$ python3 -q
>>> import numpy as np
>>> import numpy.linalg as la
>>> np.set_printoptions(suppress=True, linewidth=120)
>>> rd = lambda a: np.round(a, 2) + 0
>>> m1 = np.loadtxt("w.csv", delimiter=",")
>>> print(m1)
[[ 0.  0. -1.  0.  2.  3.  0. -3.]
 [ 0.  2. -1. -1. -2. -2.  0.  2.]
 [ 0.  0. -3.  0.  0.  0.  1. -1.]
 [ 0.  0.  0. -1.  1.  0. -1. -1.]
 [ 0.  0.  0.  0.  1.  0.  1.  0.]
 [ 0.  0.  0.  0.  0.  2.  0. -2.]
 [ 0.  0.  0.  0.  0.  0. -1.  3.]
 [ 0.  0.  0.  0.  0.  0.  0.  0.]]
>>> print(rd(la.norm(m1, 2) / la.norm(m1)))
0.79
>>> mat = np.loadtxt("m.csv", delimiter=",")
>>> mat
array([[ 0.,  0.,  0.,  0.,  0.,  0.,  0.,  0.,  0.,  0.,  0.],
       [ 0.,  2.,  0.,  0.,  0.,  0.,  0.,  0.,  0.,  0.,  0.],
       [ 5., -5.,  2.,  0.,  0.,  0.,  0.,  0.,  0.,  0.,  0.],
       [ 3.,  0.,  1., -2.,  0.,  0.,  0.,  0.,  0.,  0.,  0.],
       [-4., -2., -5., -2., -2.,  0.,  0.,  0.,  0.,  0.,  0.],
       [ 5.,  4.,  0.,  5., -2.,  4.,  0.,  0.,  0.,  0.,  0.],
       [ 5.,  5., -5.,  4.,  5., -5.,  0.,  0.,  0.,  0.,  0.],
       [-3.,  2.,  0.,  5.,  3., -2., -2., -4.,  0.,  0.,  0.],
       [-2., -2.,  4.,  1.,  4.,  0.,  2.,  0., -1.,  0.,  0.],
       [ 3., -4.,  1.,  0.,  2.,  1., -3., -3.,  0.,  1.,  0.],
       [-2.,  0.,  5.,  3.,  5., -5., -2., -1.,  0.,  1.,  0.]])
>>> x0 = np.array([0, 2, -2, 1, -2, 2, -2, 0, 2, -2, 2])
>>> h1 = np.maximum(mat @ x0, 0)
>>> print(mat * (h1 > 1e-9)[:, None])
[[ 0.  0.  0.  0.  0.  0.  0.  0.  0.  0.  0.]
 [ 0.  2.  0.  0.  0.  0.  0.  0.  0.  0.  0.]
 [ 0. -0.  0.  0.  0.  0.  0.  0.  0.  0.  0.]
 [ 0.  0.  0. -0.  0.  0.  0.  0.  0.  0.  0.]
 [-4. -2. -5. -2. -2.  0.  0.  0.  0.  0.  0.]
 [ 5.  4.  0.  5. -2.  4.  0.  0.  0.  0.  0.]
 [ 5.  5. -5.  4.  5. -5.  0.  0.  0.  0.  0.]
 [-3.  2.  0.  5.  3. -2. -2. -4.  0.  0.  0.]
 [-0. -0.  0.  0.  0.  0.  0.  0. -0.  0.  0.]
 [ 0. -0.  0.  0.  0.  0. -0. -0.  0.  0.  0.]
 [-0.  0.  0.  0.  0. -0. -0. -0.  0.  0.  0.]]
>>> np.flatnonzero(h1 > 1e-9)
array([1, 4, 5, 6, 7])
>>> rd(np.tanh(mat @ x0))
array([ 0.,  1., -1., -1.,  1.,  1.,  1.,  1., -1., -1., -1.])
>>> rank = la.matrix_rank(mat)
>>> rank
np.int64(9)
>>> ns = la.svd(mat)[2][rank:].T
>>> [int(la.matrix_rank(np.delete(mat, i, axis=0))) for i in range(11)]
[9, 9, 9, 9, 9, 9, 9, 9, 8, 9, 9]
>>> ns.shape
(11, 2)
